% python3 -q
>>> import numpy as np
>>> np.set_printoptions(suppress=True, linewidth=140)
>>> mat = np.load("run10.npy")
>>> print(mat)
[[ -2   6   4]
 [  5 -15 -10]
 [  4 -12  -8]]
>>> # rank 1
>>> np.round(np.linalg.det(mat[::-1]), 2)
np.float64(0.0)
>>> round(np.linalg.det(2 * mat), 2), round(np.linalg.det(mat), 2)
(np.float64(-0.0), np.float64(-0.0))
>>> np.round(np.poly(mat), 2) + 0
array([ 1., 25.,  0.,  0.])
>>> np.einsum("ij,ji->", mat, mat)
np.int64(625)
>>> M2 = np.array([[2, 2], [1, 0], [1, 0]])
>>> np.einsum("ij,ij->i", mat, mat)
array([ 56, 350, 224])
>>> np.vstack([mat, M2.T]).shape
(5, 3)
>>> np.linalg.matrix_rank(mat @ M2)
np.int64(1)
>>> print(M2.T @ mat.T)
[[  6 -15 -12]
 [ -4  10   8]]
>>> np.einsum("ik,kj->ij", mat, M2)
array([[  6,  -4],
       [-15,  10],
       [-12,   8]])
>>> mat @ M2
array([[  6,  -4],
       [-15,  10],
       [-12,   8]])
>>> X = np.array([[-3.0, 1.0, 0.0], [0.0, -3.0, 1.0], [0.0, 0.0, -3.0]])
>>> vals, evecs = np.linalg.eig(X)
>>> np.round(np.sort(np.linalg.eigvals(X.T)), 2)
array([-3., -3., -3.])
>>> np.round(np.sort(np.linalg.eigvals(X @ X)), 2)
array([9., 9., 9.])
>>> vals
array([-3., -3., -3.])
>>> def softmax(z):
...     e = np.exp(z - z.max(axis=-1, keepdims=True))
...     return e / e.sum(axis=-1, keepdims=True)
... 
>>> np.round(softmax(X[2]), 2)
array([0.49, 0.49, 0.02])
>>> S = X @ X.T / np.sqrt(3)
>>> print(np.round(softmax(S + np.triu(np.full(S.shape, -np.inf), 1)), 2) + 0)
[[1.   0.   0.  ]
 [0.   1.   0.  ]
 [0.01 0.   0.99]]
>>> np.round(softmax(S), 2) + 0
array([[1.  , 0.  , 0.  ],
       [0.  , 1.  , 0.  ],
       [0.01, 0.  , 0.99]])
>>> blk = np.stack([X, -3 * X, X[::-1]])
>>> np.round(np.linalg.det(blk), 2)
array([-27., 729.,  27.])
>>> np.linalg.matrix_rank(blk.reshape(3, -1))
np.int64(2)
>>> blk.sum(axis=0)
array([[ 6., -2., -3.],
       [ 0.,  3., -1.],
       [-3.,  1.,  6.]])
>>> np.round(np.linalg.norm(blk, axis=(1, 2)), 2)
array([ 5.39, 16.16,  5.39])
>>> x = np.array([2, 1, 0])
>>> rhs = X @ x
>>> c, lr = np.zeros(3), 1 / np.linalg.norm(X, 2) ** 2
>>> for i in range(40):
...     c -= lr * X.T @ (X @ c - rhs)
...     if i % 10 == 0: print(i, round(np.linalg.norm(X @ c - rhs), 2))
... 
0 2.91
10 0.02
20 0.0
30 0.0
>>> c.round(2) + 0
array([2., 1., 0.])
>>> print(np.round(np.sort(np.linalg.eigvals(X)), 2))
[-3. -3. -3.]
>>> X @ X
array([[ 9., -6.,  1.],
       [ 0.,  9., -6.],
       [ 0.,  0.,  9.]])
>>> print([int(np.linalg.matrix_rank(np.linalg.matrix_power(X, p))) for p in range(1, 4)])
[3, 3, 3]
>>> print(np.prod(np.diag(X)), np.round(np.linalg.det(X), 2))
-27.0 -27.0
>>> J = np.array([[3.0, 0.0, 0.0], [0.0, 3.0, 2.0], [0.0, 2.0, 3.0]])
>>> # 2 groups of indices that never mix
>>> vals, evecs = np.linalg.eig(J)
>>> print(vals.round(2))
[5. 1. 3.]
>>> np.round(np.sort(np.linalg.eigvals(J.T)), 2)
array([1., 3., 5.])
>>> A = np.load("a.npy")
>>> A.round(2)
array([[ 0.53, -0.64, -0.56],
       [-0.64,  0.13, -0.76],
       [-0.56, -0.76,  0.34]])
>>> # symmetric
>>> np.round(np.linalg.pinv(A), 2)
array([[ 0.53, -0.64, -0.56],
       [-0.64,  0.13, -0.76],
       [-0.56, -0.76,  0.34]])
>>> round(float(A[:, 2] @ A[:, 1]), 2)
-0.0
>>> np.round(np.linalg.svd(A, compute_uv=False), 2)
array([1., 1., 1.])
>>> q = A.astype(float).copy()
>>> for j in range(3):
...     q[:, j] -= q[:, :j] @ (q[:, :j].T @ q[:, j])
...     q[:, j] /= np.linalg.norm(q[:, j])
... 
>>> q.round(2)
array([[ 0.53, -0.64, -0.56],
       [-0.64,  0.13, -0.76],
       [-0.56, -0.76,  0.34]])
>>> vals, evecs = np.linalg.eigh(q)
>>> np.round(np.linalg.eigvalsh(q + 3 * np.eye(3)), 2)
array([2., 4., 4.])
>>> np.unique(vals.round(6) + 0, return_counts=True)[1]
array([1, 2])
>>> round(float(vals.sum()), 2), np.trace(q)
(1.0, np.float64(1.0))
>>> np.round(evecs.T @ evecs, 2) + 0
array([[1., 0., 0.],
       [0., 1., 0.],
       [0., 0., 1.]])
>>> print(vals.round(2))
[-1.  1.  1.]
>>> np.round(np.linalg.eigvalsh(q @ q), 2)
array([1., 1., 1.])
>>> np.round(evecs @ np.diag(vals) @ evecs.T, 2)
array([[ 0.53, -0.64, -0.56],
       [-0.64,  0.13, -0.76],
       [-0.56, -0.76,  0.34]])
>>> rng = np.random.default_rng(14379)
>>> idx = rng.integers(0, 3, 3)
>>> feats = np.array([[9, 2, 6], [9, 6, 1], [0, 7, 5]]) * (idx[:, None] == idx)
>>> print(feats)
[[9 0 0]
 [0 6 1]
 [0 7 5]]
>>> # splits into 2 blocks
>>> q = feats.astype(float).copy()
>>> for j in range(3):
...     q[:, j] -= q[:, :j] @ (q[:, :j].T @ q[:, j])
...     q[:, j] /= np.linalg.norm(q[:, j])
... 
>>> np.round(q.T @ q, 2) + 0
array([[1., 0., 0.],
       [0., 1., 0.],
       [0., 0., 1.]])
>>> np.round(q.T @ feats, 2) + 0
array([[9.  , 0.  , 0.  ],
       [0.  , 9.22, 4.45],
       [0.  , 0.  , 2.49]])
>>> round(np.linalg.det(feats[::-1]), 2)
np.float64(-207.0)
>>> round(float(np.linalg.eigvals(feats).sum().real), 2)
20.0
>>> print(round(float(np.linalg.det(2 * feats)), 2), np.round(np.linalg.det(feats), 2))
1656.0 207.0
>>> np.poly(feats)
array([   1.,  -20.,  122., -207.])
>>> np.round(np.linalg.eigvals(feats), 2)
array([2.81, 8.19, 9.  ])
>>> np.round(np.linalg.det(feats.T), 2)
np.float64(207.0)
>>> vals, evecs = np.linalg.eig(feats)
>>> np.prod(vals)
np.float64(207.0)
>>> np.round(feats @ evecs[:, 0] - vals[0] * evecs[:, 0], 2) + 0
array([0., 0., 0.])
>>> print(np.round(np.sort(np.linalg.eigvals(np.linalg.inv(feats))), 2))
[0.11 0.12 0.36]
>>> vals.round(2)
array([2.81, 8.19, 9.  ])
>>> np.round(np.sort(np.linalg.eigvals(feats @ feats)), 2)
array([ 7.88, 67.12, 81.  ])
>>> M2 = feats / np.sqrt((feats ** 2).mean(axis=1, keepdims=True))
>>> print(M2[0].round(2))
[1.73 0.   0.  ]
>>> print(np.linalg.matrix_rank(M2) == np.linalg.matrix_rank(feats))
True
>>> np.linalg.matrix_rank(feats - feats.mean(axis=1, keepdims=True))
np.int64(2)
>>> np.round(feats - feats.mean(axis=1, keepdims=True), 2)
array([[ 6.  , -3.  , -3.  ],
       [-2.33,  3.67, -1.33],
       [-4.  ,  3.  ,  1.  ]])
>>> np.round(np.linalg.norm(M2, axis=1), 2)
array([1.73, 1.73, 1.73])
>>> M2 = feats / np.linalg.norm(feats, axis=1, keepdims=True)
>>> C2 = M2 @ M2.T
>>> (C2 - 2 * np.eye(3)).round(6).argmax(axis=1)
array([1, 2, 1])
>>> print(C2[2].round(2))
[0.  0.9 1. ]
>>> data = np.loadtxt("block15.csv", delimiter=",")
>>> print(data)
[[ 15.  -6. -15.   0.  15.]
 [ -5.   2.   5.   0.  -5.]
 [ 10.  -4. -10.   0.  10.]
 [ -5.   2.   5.   0.  -5.]]
>>> # rank 1
>>> M2 = data[0, 0] * data[1:] - np.outer(data[1:, 0], data[0])
>>> M2
array([[0., 0., 0., 0., 0.],
       [0., 0., 0., 0., 0.],
       [0., 0., 0., 0., 0.]])
>>> np.round(data[:, 0] / data[0, 0], 2)
array([ 1.  , -0.33,  0.67, -0.33])
>>> r = np.linalg.matrix_rank(data)
>>> r
np.int64(1)
>>> N = np.linalg.svd(data)[2][r:].T
>>> np.allclose(data @ N, 0)
True
>>> N.shape
(5, 4)
>>> left, sigma, Vh = np.linalg.svd(data)
>>> evecs = Vh[:(sigma > 1e-8).sum()]
>>> x = data[3] + 2 * data[0] + rng.integers(2) * np.eye(5)[0]
>>> x
array([ 25., -10., -25.,   0.,  25.])
>>> np.round(np.diag(evecs.T @ evecs), 2)
array([0.32, 0.05, 0.32, 0.  , 0.32])
>>> m1 = np.loadtxt("case0.csv", delimiter=",")
>>> print(m1)
[[ 3. -2.  3.]
 [-3. -2.  2.]
 [ 9.  2. -1.]]
>>> # null space of dimension 1
>>> t = np.radians(135)
>>> r_ = np.eye(3)
>>> r_[2, 2] = r_[0, 0] = np.cos(t)
>>> r_[2, 0], r_[0, 2] = -np.sin(t), np.sin(t)
>>> print(r_.round(2))
[[-0.71  0.    0.71]
 [ 0.    1.    0.  ]
 [-0.71  0.   -0.71]]
>>> M2 = m1 @ r_.T
>>> np.allclose(np.linalg.norm(m1, axis=1), np.linalg.norm(M2, axis=1))
True
>>> np.allclose(m1 @ m1.T, M2 @ M2.T)
True
>>> print(round(np.linalg.det(r_), 2), round(np.trace(r_), 2))
1.0 -0.41
>>> np.round(np.linalg.svd(m1, compute_uv=False), 2) + 0, np.round(np.linalg.svd(M2, compute_uv=False), 2) + 0
(array([10.17,  4.65,  0.  ]), array([10.17,  4.65,  0.  ]))
>>> np.round(r_.T @ r_, 2) + 0
array([[1., 0., 0.],
       [0., 1., 0.],
       [0., 0., 1.]])
>>> np.round(r_ @ r_.T, 2) + 0
array([[1., 0., 0.],
       [0., 1., 0.],
       [0., 0., 1.]])
>>> np.round(np.linalg.norm(r_, axis=0), 2)
array([1., 1., 1.])
>>> left, sigma, Vh = np.linalg.svd(m1)
>>> sigma.round(2) + 0
array([10.17,  4.65,  0.  ])
>>> M2 = left[:, :2] @ np.diag(sigma[:2]) @ Vh[:2]
>>> print(np.round(np.linalg.norm(m1 - M2) / np.linalg.norm(m1), 2))
0.0
>>> np.linalg.matrix_rank(M2)
np.int64(2)
>>> np.linalg.matrix_rank(m1, rtol=0.05)
np.int64(2)
>>> round(float(np.abs(m1 - M2).max()), 2)
0.0
>>> M2.round(2)
array([[ 3., -2.,  3.],
       [-3., -2.,  2.],
       [ 9.,  2., -1.]])
>>> np.round(np.linalg.det(m1.T), 2)
np.float64(0.0)
>>> np.kron(np.eye(2, dtype=int), m1)
array([[ 3., -2.,  3.,  0., -0.,  0.],
       [-3., -2.,  2., -0., -0.,  0.],
       [ 9.,  2., -1.,  0.,  0., -0.],
       [ 0., -0.,  0.,  3., -2.,  3.],
       [-0., -0.,  0., -3., -2.,  2.],
       [ 0.,  0., -0.,  9.,  2., -1.]])
>>> np.einsum("ij,ji->", m1, m1)
np.float64(88.0)
>>> print(round(float(np.linalg.det(2 * m1)), 2), round(np.linalg.det(m1), 2))
0.0 0.0
>>> M2 = np.array([[0, 1, -3], [-1, -1, 5]])
>>> F = M2.T @ M2
>>> F
array([[ 1,  1, -5],
       [ 1,  2, -8],
       [-5, -8, 34]])
>>> # column 2 dominates
>>> proj = np.triu(np.array([[-5, -2, -3], [2, 4, 4], [-2, 2, 3]]), 1) + np.eye(3)
>>> M2 = proj @ F @ np.linalg.inv(proj)
>>> np.round(np.poly(M2), 2) + 0
array([  1., -37.,  14.,   0.])
>>> np.trace(M2), np.trace(F)
(np.float64(37.0), np.int64(37))
>>> print(round(np.linalg.det(M2), 2))
0.0
>>> np.linalg.matrix_rank(M2)
np.int64(2)
>>> W = np.array([[-5, 0, 0, 3, 1, -4], [0, 5, -1, 4, -3, -4], [5, -2, 3, 4, 4, -5]])
>>> c = np.array([-3, 2, 1, 1, 3, 3])
>>> H = np.maximum(F @ W + c, 0)
>>> np.round((H > 0).mean(axis=0), 2)
array([0.33, 0.67, 0.33, 0.33, 0.33, 0.67])
>>> Z = np.array([[1, -1, 1],
...     [-2, -2, -2],
...     [-2, 0, 0],
...     [0, 0, -1],
...     [2, 0, 0],
...     [2, 2, -1]])
>>> print((H @ Z).round(6).argmax(axis=1))
[0 0 0]
>>> left, sigma, Vh = np.linalg.svd(F)
>>> evecs = Vh[:(sigma > 1e-8).sum()]
>>> x = F[0] + -3 * F[2] + rng.integers(2) * np.eye(3)[2]
>>> x
array([  16.,   25., -106.])
>>> round(np.linalg.norm(x - evecs.T @ evecs @ x), 2)
np.float64(0.27)
>>> np.round(evecs.T @ evecs, 2)
array([[ 0.71, -0.43, -0.14],
       [-0.43,  0.36, -0.21],
       [-0.14, -0.21,  0.93]])
>>> print(np.linalg.matrix_rank(np.vstack([F, x])))
3
>>> np.allclose(evecs.T @ evecs @ x, x)
False
>>> np.round(np.diag(evecs.T @ evecs), 2)
array([0.71, 0.36, 0.93])
>>> left, sigma, Vh = np.linalg.svd(F)
>>> sigma.round(2) + 0
array([36.62,  0.38,  0.  ])
>>> M2 = left[:, :2] @ np.diag(sigma[:2]) @ Vh[:2]
>>> print(np.linalg.matrix_rank(F, rtol=0.05))
1
>>> np.round(np.abs(F - M2).max(), 2)
np.float64(0.0)
>>> np.linalg.matrix_rank(F, rtol=0.1)
np.int64(1)
>>> np.linalg.cond(F) > 100
np.True_
>>> np.argsort(-np.linalg.norm(F, axis=0).round(6), kind="stable")[:3]
array([2, 1, 0])
>>> np.round(np.linalg.norm(F, 2) / np.linalg.norm(F), 2)
np.float64(1.0)
